% ipython --no-banner

In [1]: import numpy as np

In [2]: np.set_printoptions(suppress=True, linewidth=100)

In [3]: r0 = np.array([-2, 2, 1, 2, -1, 1, -1, 1, 2]) + 0.5

In [4]: data = np.outer(r0, r0) / (r0 @ r0)

In [5]: print(data.round(2))
[[ 0.08 -0.13 -0.08 -0.13  0.03 -0.08  0.03 -0.08 -0.13]
 [-0.13  0.22  0.13  0.22 -0.04  0.13 -0.04  0.13  0.22]
 [-0.08  0.13  0.08  0.13 -0.03  0.08 -0.03  0.08  0.13]
 [-0.13  0.22  0.13  0.22 -0.04  0.13 -0.04  0.13  0.22]
 [ 0.03 -0.04 -0.03 -0.04  0.01 -0.03  0.01 -0.03 -0.04]
 [-0.08  0.13  0.08  0.13 -0.03  0.08 -0.03  0.08  0.13]
 [ 0.03 -0.04 -0.03 -0.04  0.01 -0.03  0.01 -0.03 -0.04]
 [-0.08  0.13  0.08  0.13 -0.03  0.08 -0.03  0.08  0.13]
 [-0.13  0.22  0.13  0.22 -0.04  0.13 -0.04  0.13  0.22]]

In [6]: print(np.round(data @ np.linalg.pinv(data) @ data, 2))
[[ 0.08 -0.13 -0.08 -0.13  0.03 -0.08  0.03 -0.08 -0.13]
 [-0.13  0.22  0.13  0.22 -0.04  0.13 -0.04  0.13  0.22]
 [-0.08  0.13  0.08  0.13 -0.03  0.08 -0.03  0.08  0.13]
 [-0.13  0.22  0.13  0.22 -0.04  0.13 -0.04  0.13  0.22]
 [ 0.03 -0.04 -0.03 -0.04  0.01 -0.03  0.01 -0.03 -0.04]
 [-0.08  0.13  0.08  0.13 -0.03  0.08 -0.03  0.08  0.13]
 [ 0.03 -0.04 -0.03 -0.04  0.01 -0.03  0.01 -0.03 -0.04]
 [-0.08  0.13  0.08  0.13 -0.03  0.08 -0.03  0.08  0.13]
 [-0.13  0.22  0.13  0.22 -0.04  0.13 -0.04  0.13  0.22]]

In [7]: print(np.unique(data.round(6), axis=0).shape)
(4, 9)

In [8]: print(np.allclose(data[:-1].T @ np.linalg.lstsq(data[:-1].T, data[-1])[0], data[-1]))
True

In [9]: print(np.abs(np.diag(np.linalg.qr(data)[1])) > 1e-9)
[ True False False False False False False False False]

In [10]: rng = np.random.default_rng(20368)

In [11]: z = rng.permutation(9)

In [12]: print(z)
[7 2 0 8 3 1 4 6 5]

In [13]: M2 = data[z][:, z]

In [14]: print(np.allclose(M2, data))
False

In [15]: print(np.round(np.diag(M2), 2))
[0.08 0.08 0.08 0.22 0.22 0.22 0.01 0.01 0.08]

In [16]: ev, V = np.linalg.eigh(data)

In [17]: print(round(float(ev.sum()), 2), np.trace(data))
1.0 1.0

In [18]: print(np.round(V.T @ data @ V, 2) + 0)
[[0. 0. 0. 0. 0. 0. 0. 0. 0.]
 [0. 0. 0. 0. 0. 0. 0. 0. 0.]
 [0. 0. 0. 0. 0. 0. 0. 0. 0.]
 [0. 0. 0. 0. 0. 0. 0. 0. 0.]
 [0. 0. 0. 0. 0. 0. 0. 0. 0.]
 [0. 0. 0. 0. 0. 0. 0. 0. 0.]
 [0. 0. 0. 0. 0. 0. 0. 0. 0.]
 [0. 0. 0. 0. 0. 0. 0. 0. 0.]
 [0. 0. 0. 0. 0. 0. 0. 0. 1.]]

In [19]: print(np.round(V.T @ V, 2) + 0)
[[1. 0. 0. 0. 0. 0. 0. 0. 0.]
 [0. 1. 0. 0. 0. 0. 0. 0. 0.]
 [0. 0. 1. 0. 0. 0. 0. 0. 0.]
 [0. 0. 0. 1. 0. 0. 0. 0. 0.]
 [0. 0. 0. 0. 1. 0. 0. 0. 0.]
 [0. 0. 0. 0. 0. 1. 0. 0. 0.]
 [0. 0. 0. 0. 0. 0. 1. 0. 0.]
 [0. 0. 0. 0. 0. 0. 0. 1. 0.]
 [0. 0. 0. 0. 0. 0. 0. 0. 1.]]

In [20]: print((ev > 1e-8).sum(), (ev < -1e-8).sum())
1 0

In [21]: print(np.abs(V[:, -1]).round(6).argmax())
1

In [22]: ev, V = np.linalg.eigh(data)

In [23]: x0 = np.array([-1, 5, -5, 0, 1, 1, -1, 4, 1])

In [24]: print(np.round(V * np.abs(ev) @ V.T, 2))
[[ 0.08 -0.13 -0.08 -0.13  0.03 -0.08  0.03 -0.08 -0.13]
 [-0.13  0.22  0.13  0.22 -0.04  0.13 -0.04  0.13  0.22]
 [-0.08  0.13  0.08  0.13 -0.03  0.08 -0.03  0.08  0.13]
 [-0.13  0.22  0.13  0.22 -0.04  0.13 -0.04  0.13  0.22]
 [ 0.03 -0.04 -0.03 -0.04  0.01 -0.03  0.01 -0.03 -0.04]
 [-0.08  0.13  0.08  0.13 -0.03  0.08 -0.03  0.08  0.13]
 [ 0.03 -0.04 -0.03 -0.04  0.01 -0.03  0.01 -0.03 -0.04]
 [-0.08  0.13  0.08  0.13 -0.03  0.08 -0.03  0.08  0.13]
 [-0.13  0.22  0.13  0.22 -0.04  0.13 -0.04  0.13  0.22]]

In [25]: print(round(np.abs(data).sum(axis=1).max(), 2), np.round(np.abs(ev).max(), 2))
1.28 1.0

In [26]: W0 = np.load("layer13.npy")

In [27]: print(W0)
[[  2.1   0.8 -36.    0.5  -0.2  -2.9  -0.1   1.3  -1.8  -1.8  -0.6  -0.3   0.3   0. ]
 [ -1.   -1.4  -4.   -0.3   0.3   0.1  -2.5   1.4   0.3   0.6   0.1   1.1  -2.9  -1.8]
 [ -0.3   0.9   6.    0.9  -0.2   0.1  -1.1   2.4   0.1  -0.1  -0.7  -0.7  -0.3  -0.1]
 [ -1.   -1.1   2.    0.7   0.3  -0.9   0.8  -0.3  -1.3   0.6   1.6  -0.5   1.    1. ]
 [ -0.3   0.9  10.    0.5  -0.4  -0.5   1.3  -0.2   1.5  -2.2  -1.8   0.8   0.3   2.2]]

In [28]: # column 2 is much longer than the rest

In [29]: print(round(float(np.linalg.norm(W0, "nuc")), 2))
54.04

In [30]: print(np.round(W0[0] @ W0[4], 2))
-356.33

In [31]: print(round(float(np.linalg.norm(W0[0], 1)), 2), round(np.linalg.norm(W0[0], np.inf), 2))
48.7 36.0

In [32]: print(np.round(np.linalg.norm(W0, axis=1), 2))
[36.31  6.38  6.77  3.9  10.92]

In [33]: print(round(np.linalg.norm(W0[0] - W0[4]), 2))
46.37

In [34]: M2 = np.array([[-3, 0],
    ...:     [3, 0],
    ...:     [3, 1],
    ...:     [2, 2],
    ...:     [-2, 1],
    ...:     [1, 2],
    ...:     [3, 1],
    ...:     [0, -2],
    ...:     [1, 1],
    ...:     [-3, -3],
    ...:     [3, 2],
    ...:     [-1, -1],
    ...:     [2, 3],
    ...:     [-1, -2]])

In [35]: print(np.vstack([W0, M2.T]).shape)
(7, 14)

In [36]: print(np.round(np.einsum("ij,ij->i", W0, W0), 2))
[1318.47   40.68   45.83   15.19  119.19]

In [37]: E = np.array([[-1.5, 1.2, 0.2, -0.5, 0.3, -0.7, 0.8, 1.3, 1.6, 0.4, -1.2, -0.4, 0.3, 0.2],
    ...:     [0.81, 0.05, 0.03, 2.3, 0.27, 0.44, -0.51, -1.99, -2.49, -1.27, -1.51, 0.7, -0.06, -0.06],
    ...:     [-1.4, -0.2, 0.6, 0.7, 0.7, 1.3, -0.2, 0.1, 1.6, -0.5, -0.2, -1.0, -0.4, -0.7],
    ...:     [0.5, 0.4, 0.3, 2.8, 0.1, 0.3, -0.5, -1.9, -1.8, -1.3, -1.5, 1.1, 0.1, 0.4]])

In [38]: t3 = np.stack([E, 4 * E, E[::-1]])

In [39]: print((t3 @ E.T).shape)
(3, 4, 4)

In [40]: print(np.linalg.matrix_rank(t3))
[4 4 4]

In [41]: left, sigma, VT = np.linalg.svd(E, full_matrices=False)

In [42]: print(np.round(np.cumsum(sigma ** 2) / np.sum(sigma ** 2), 2))
[0.72 0.9  0.99 1.  ]

In [43]: print(left.shape, sigma.shape, VT.shape)
(4, 4) (4,) (4, 14)

In [44]: print(np.abs(left[:, 0]).round(6).argmax())
1

In [45]: print(np.round(sigma / sigma[0], 2))
[1.   0.5  0.36 0.11]

In [46]: print(np.round(left.T @ E @ VT.T, 2) + 0)
[[6.71 0.   0.   0.  ]
 [0.   3.36 0.   0.  ]
 [0.   0.   2.44 0.  ]
 [0.   0.   0.   0.71]]

In [47]: left, sigma, VT = np.linalg.svd(data, full_matrices=False)

In [48]: print(np.round(left.T @ left, 2) + 0)
[[1. 0. 0. 0. 0. 0. 0. 0. 0.]
 [0. 1. 0. 0. 0. 0. 0. 0. 0.]
 [0. 0. 1. 0. 0. 0. 0. 0. 0.]
 [0. 0. 0. 1. 0. 0. 0. 0. 0.]
 [0. 0. 0. 0. 1. 0. 0. 0. 0.]
 [0. 0. 0. 0. 0. 1. 0. 0. 0.]
 [0. 0. 0. 0. 0. 0. 1. 0. 0.]
 [0. 0. 0. 0. 0. 0. 0. 1. 0.]
 [0. 0. 0. 0. 0. 0. 0. 0. 1.]]

In [49]: print((sigma > 1e-8).sum())
1

In [50]: print(np.abs(left[:, 0]).round(6).argmax())
1

In [51]: print(np.cumsum(sigma ** 2) / np.sum(sigma ** 2))
[1. 1. 1. 1. 1. 1. 1. 1. 1.]

In [52]: print(round(float(np.sqrt((sigma ** 2).sum())), 2), round(float(np.linalg.norm(data)), 2))
1.0 1.0

In [53]: print(np.round(left.T @ data @ VT.T, 2) + 0)
[[1. 0. 0. 0. 0. 0. 0. 0. 0.]
 [0. 0. 0. 0. 0. 0. 0. 0. 0.]
 [0. 0. 0. 0. 0. 0. 0. 0. 0.]
 [0. 0. 0. 0. 0. 0. 0. 0. 0.]
 [0. 0. 0. 0. 0. 0. 0. 0. 0.]
 [0. 0. 0. 0. 0. 0. 0. 0. 0.]
 [0. 0. 0. 0. 0. 0. 0. 0. 0.]
 [0. 0. 0. 0. 0. 0. 0. 0. 0.]
 [0. 0. 0. 0. 0. 0. 0. 0. 0.]]
